>>> import numpy as np
>>> from numpy import linalg as LA
>>> np.set_printoptions(precision=2, suppress=True, linewidth=120, floatmode="fixed")
>>> tidy = lambda a: np.round(a, 2) + 0
>>> mat = np.load("test10.npy")
>>> mat
array([[4, 3, 5, 5, 0, 1, 2, 0, 5, 0, 0, 2],
       [0, 1, 4, 4, 0, 3, 0, 5, 4, 2, 4, 3],
       [0, 0, 4, 3, 1, 0, 1, 2, 3, 0, 3, 2],
       [0, 0, 0, 4, 4, 5, 4, 4, 1, 4, 2, 2],
       [0, 0, 0, 0, 1, 1, 5, 4, 3, 4, 0, 4],
       [0, 0, 0, 0, 0, 4, 5, 1, 0, 2, 4, 4],
       [0, 0, 0, 0, 0, 0, 1, 3, 0, 0, 0, 3],
       [0, 0, 0, 0, 0, 0, 0, 3, 3, 0, 4, 5],
       [0, 0, 0, 0, 0, 0, 0, 0, 3, 2, 3, 3],
       [0, 0, 0, 0, 0, 0, 0, 0, 0, 5, 1, 0],
       [0, 0, 0, 0, 0, 0, 0, 0, 0, 0, 4, 3],
       [0, 0, 0, 0, 0, 0, 0, 0, 0, 0, 0, 5]])
>>> # triangular, det is the product of the diagonal
>>> tidy(LA.det(mat))
np.float64(230400.0)
>>> (mat - mat.T) / 2
array([[ 0.00,  1.50,  2.50,  2.50,  0.00,  0.50,  1.00,  0.00,  2.50,  0.00,  0.00,  1.00],
       [-1.50,  0.00,  2.00,  2.00,  0.00,  1.50,  0.00,  2.50,  2.00,  1.00,  2.00,  1.50],
       [-2.50, -2.00,  0.00,  1.50,  0.50,  0.00,  0.50,  1.00,  1.50,  0.00,  1.50,  1.00],
       [-2.50, -2.00, -1.50,  0.00,  2.00,  2.50,  2.00,  2.00,  0.50,  2.00,  1.00,  1.00],
       [ 0.00,  0.00, -0.50, -2.00,  0.00,  0.50,  2.50,  2.00,  1.50,  2.00,  0.00,  2.00],
       [-0.50, -1.50,  0.00, -2.50, -0.50,  0.00,  2.50,  0.50,  0.00,  1.00,  2.00,  2.00],
       [-1.00,  0.00, -0.50, -2.00, -2.50, -2.50,  0.00,  1.50,  0.00,  0.00,  0.00,  1.50],
       [ 0.00, -2.50, -1.00, -2.00, -2.00, -0.50, -1.50,  0.00,  1.50,  0.00,  2.00,  2.50],
       [-2.50, -2.00, -1.50, -0.50, -1.50,  0.00,  0.00, -1.50,  0.00,  1.00,  1.50,  1.50],
       [ 0.00, -1.00,  0.00, -2.00, -2.00, -1.00,  0.00,  0.00, -1.00,  0.00,  0.50,  0.00],
       [ 0.00, -2.00, -1.50, -1.00,  0.00, -2.00,  0.00, -2.00, -1.50, -0.50,  0.00,  1.50],
       [-1.00, -1.50, -1.00, -1.00, -2.00, -2.00, -1.50, -2.50, -1.50,  0.00, -1.50,  0.00]])
>>> assert mat == mat.T
Traceback (most recent call last):
  File "<python-input-9>", line 1, in <module>
    assert mat == mat.T
           ^^^^^^^^^^^^
ValueError: The truth value of an array with more than one element is ambiguous. Use a.any() or a.all()
>>> LA.matrix_power(mat, 2)
array([[16, 15, 52, 67, 25, 42, 40, 52, 67, 38, 56, 72],
       [ 0,  1, 20, 32, 20, 35, 35, 47, 47, 42, 86, 95],
       [ 0,  0, 16, 24, 17, 16, 22, 33, 33, 22, 47, 59],
       [ 0,  0,  0, 16, 20, 44, 65, 61, 31, 64, 59, 95],
       [ 0,  0,  0,  0,  1,  5, 15, 32, 24, 32, 33, 72],
       [ 0,  0,  0,  0,  0, 16, 25, 22,  3, 18, 38, 68],
       [ 0,  0,  0,  0,  0,  0,  1, 12,  9,  0, 12, 33],
       [ 0,  0,  0,  0,  0,  0,  0,  9, 18,  6, 37, 61],
       [ 0,  0,  0,  0,  0,  0,  0,  0,  9, 16, 23, 33],
       [ 0,  0,  0,  0,  0,  0,  0,  0,  0, 25,  9,  3],
       [ 0,  0,  0,  0,  0,  0,  0,  0,  0,  0, 16, 27],
       [ 0,  0,  0,  0,  0,  0,  0,  0,  0,  0,  0, 25]])
>>> np.allclose(mat @ mat.T, mat.T @ mat)
False
>>> np.trace(mat)
np.int64(39)
>>> (mat + mat.T) / 2
array([[4.00, 1.50, 2.50, 2.50, 0.00, 0.50, 1.00, 0.00, 2.50, 0.00, 0.00, 1.00],
       [1.50, 1.00, 2.00, 2.00, 0.00, 1.50, 0.00, 2.50, 2.00, 1.00, 2.00, 1.50],
       [2.50, 2.00, 4.00, 1.50, 0.50, 0.00, 0.50, 1.00, 1.50, 0.00, 1.50, 1.00],
       [2.50, 2.00, 1.50, 4.00, 2.00, 2.50, 2.00, 2.00, 0.50, 2.00, 1.00, 1.00],
       [0.00, 0.00, 0.50, 2.00, 1.00, 0.50, 2.50, 2.00, 1.50, 2.00, 0.00, 2.00],
       [0.50, 1.50, 0.00, 2.50, 0.50, 4.00, 2.50, 0.50, 0.00, 1.00, 2.00, 2.00],
       [1.00, 0.00, 0.50, 2.00, 2.50, 2.50, 1.00, 1.50, 0.00, 0.00, 0.00, 1.50],
       [0.00, 2.50, 1.00, 2.00, 2.00, 0.50, 1.50, 3.00, 1.50, 0.00, 2.00, 2.50],
       [2.50, 2.00, 1.50, 0.50, 1.50, 0.00, 0.00, 1.50, 3.00, 1.00, 1.50, 1.50],
       [0.00, 1.00, 0.00, 2.00, 2.00, 1.00, 0.00, 0.00, 1.00, 5.00, 0.50, 0.00],
       [0.00, 2.00, 1.50, 1.00, 0.00, 2.00, 0.00, 2.00, 1.50, 0.50, 4.00, 1.50],
       [1.00, 1.50, 1.00, 1.00, 2.00, 2.00, 1.50, 2.50, 1.50, 0.00, 1.50, 5.00]])
